% python3 -q
>>> import numpy as np
>>> np.set_printoptions(precision=2, suppress=True, linewidth=200)
>>> def tidy(a):
...     return np.round(a, 2) + 0
... 
>>> A = np.loadtxt("case18.csv", delimiter=",")
>>> print(tidy(A))
[[ 0.98  0.06 -0.03  0.03  0.03  0.01  0.    0.02 -0.01 -0.06 -0.08 -0.09]
 [ 0.06  0.87  0.08 -0.07 -0.06 -0.03 -0.01 -0.05  0.02  0.15  0.18  0.21]
 [-0.03  0.08  0.95  0.04  0.04  0.02  0.    0.03 -0.01 -0.09 -0.11 -0.12]
 [ 0.03 -0.07  0.04  0.97 -0.03 -0.02  0.   -0.02  0.01  0.07  0.09  0.1 ]
 [ 0.03 -0.06  0.04 -0.03  0.97 -0.01  0.   -0.02  0.01  0.06  0.08  0.09]
 [ 0.01 -0.03  0.02 -0.02 -0.01  0.99  0.   -0.01  0.    0.04  0.04  0.05]
 [ 0.   -0.01  0.    0.    0.    0.    1.    0.    0.    0.01  0.01  0.01]
 [ 0.02 -0.05  0.03 -0.02 -0.02 -0.01  0.    0.98  0.01  0.05  0.06  0.07]
 [-0.01  0.02 -0.01  0.01  0.01  0.    0.    0.01  1.   -0.02 -0.02 -0.02]
 [-0.06  0.15 -0.09  0.07  0.06  0.04  0.01  0.05 -0.02  0.84 -0.19 -0.23]
 [-0.08  0.18 -0.11  0.09  0.08  0.04  0.01  0.06 -0.02 -0.19  0.77 -0.27]
 [-0.09  0.21 -0.12  0.1   0.09  0.05  0.01  0.07 -0.02 -0.23 -0.27  0.69]]
>>> evals, evecs = np.linalg.eigh(A)
>>> x = np.array([0, 0, 2, 2, -2, 1, 1, -2, -1, -2, 2, 0])
>>> print(tidy(np.abs(A).sum(axis=1).max()), tidy(np.abs(evals).max()))
1.95 1.0
>>> evals, evecs = np.linalg.eigvalsh(A)
Traceback (most recent call last):
  File "<python-input-8>", line 1, in <module>
    evals, evecs = np.linalg.eigvalsh(A)
    ^^^^^^^^^^^^
ValueError: too many values to unpack (expected 2)
>>> evals, evecs = np.linalg.eigh(A)
>>> print(tidy(evals.sum()), np.trace(A))
11.0 11.0
>>> print(tidy(evecs @ np.diag(evals) @ evecs.T))
[[ 0.98  0.06 -0.03  0.03  0.03  0.01  0.    0.02 -0.01 -0.06 -0.08 -0.09]
 [ 0.06  0.87  0.08 -0.07 -0.06 -0.03 -0.01 -0.05  0.02  0.15  0.18  0.21]
 [-0.03  0.08  0.95  0.04  0.04  0.02  0.    0.03 -0.01 -0.09 -0.11 -0.12]
 [ 0.03 -0.07  0.04  0.97 -0.03 -0.02  0.   -0.02  0.01  0.07  0.09  0.1 ]
 [ 0.03 -0.06  0.04 -0.03  0.97 -0.01  0.   -0.02  0.01  0.06  0.08  0.09]
 [ 0.01 -0.03  0.02 -0.02 -0.01  0.99  0.   -0.01  0.    0.04  0.04  0.05]
 [ 0.   -0.01  0.    0.    0.    0.    1.    0.    0.    0.01  0.01  0.01]
 [ 0.02 -0.05  0.03 -0.02 -0.02 -0.01  0.    0.98  0.01  0.05  0.06  0.07]
 [-0.01  0.02 -0.01  0.01  0.01  0.    0.    0.01  1.   -0.02 -0.02 -0.02]
 [-0.06  0.15 -0.09  0.07  0.06  0.04  0.01  0.05 -0.02  0.84 -0.19 -0.23]
 [-0.08  0.18 -0.11  0.09  0.08  0.04  0.01  0.06 -0.02 -0.19  0.77 -0.27]
 [-0.09  0.21 -0.12  0.1   0.09  0.05  0.01  0.07 -0.02 -0.23 -0.27  0.69]]
>>> print(tidy(evals))
[0. 1. 1. 1. 1. 1. 1. 1. 1. 1. 1. 1.]
>>> print(tidy(np.linalg.eigvalsh(A @ A)))
[0. 1. 1. 1. 1. 1. 1. 1. 1. 1. 1. 1.]
>>> print(tidy(np.linalg.svd(A, compute_uv=False)))
[1. 1. 1. 1. 1. 1. 1. 1. 1. 1. 1. 0.]
>>> print(tidy(evecs.T @ evecs))
[[1. 0. 0. 0. 0. 0. 0. 0. 0. 0. 0. 0.]
 [0. 1. 0. 0. 0. 0. 0. 0. 0. 0. 0. 0.]
 [0. 0. 1. 0. 0. 0. 0. 0. 0. 0. 0. 0.]
 [0. 0. 0. 1. 0. 0. 0. 0. 0. 0. 0. 0.]
 [0. 0. 0. 0. 1. 0. 0. 0. 0. 0. 0. 0.]
 [0. 0. 0. 0. 0. 1. 0. 0. 0. 0. 0. 0.]
 [0. 0. 0. 0. 0. 0. 1. 0. 0. 0. 0. 0.]
 [0. 0. 0. 0. 0. 0. 0. 1. 0. 0. 0. 0.]
 [0. 0. 0. 0. 0. 0. 0. 0. 1. 0. 0. 0.]
 [0. 0. 0. 0. 0. 0. 0. 0. 0. 1. 0. 0.]
 [0. 0. 0. 0. 0. 0. 0. 0. 0. 0. 1. 0.]
 [0. 0. 0. 0. 0. 0. 0. 0. 0. 0. 0. 1.]]
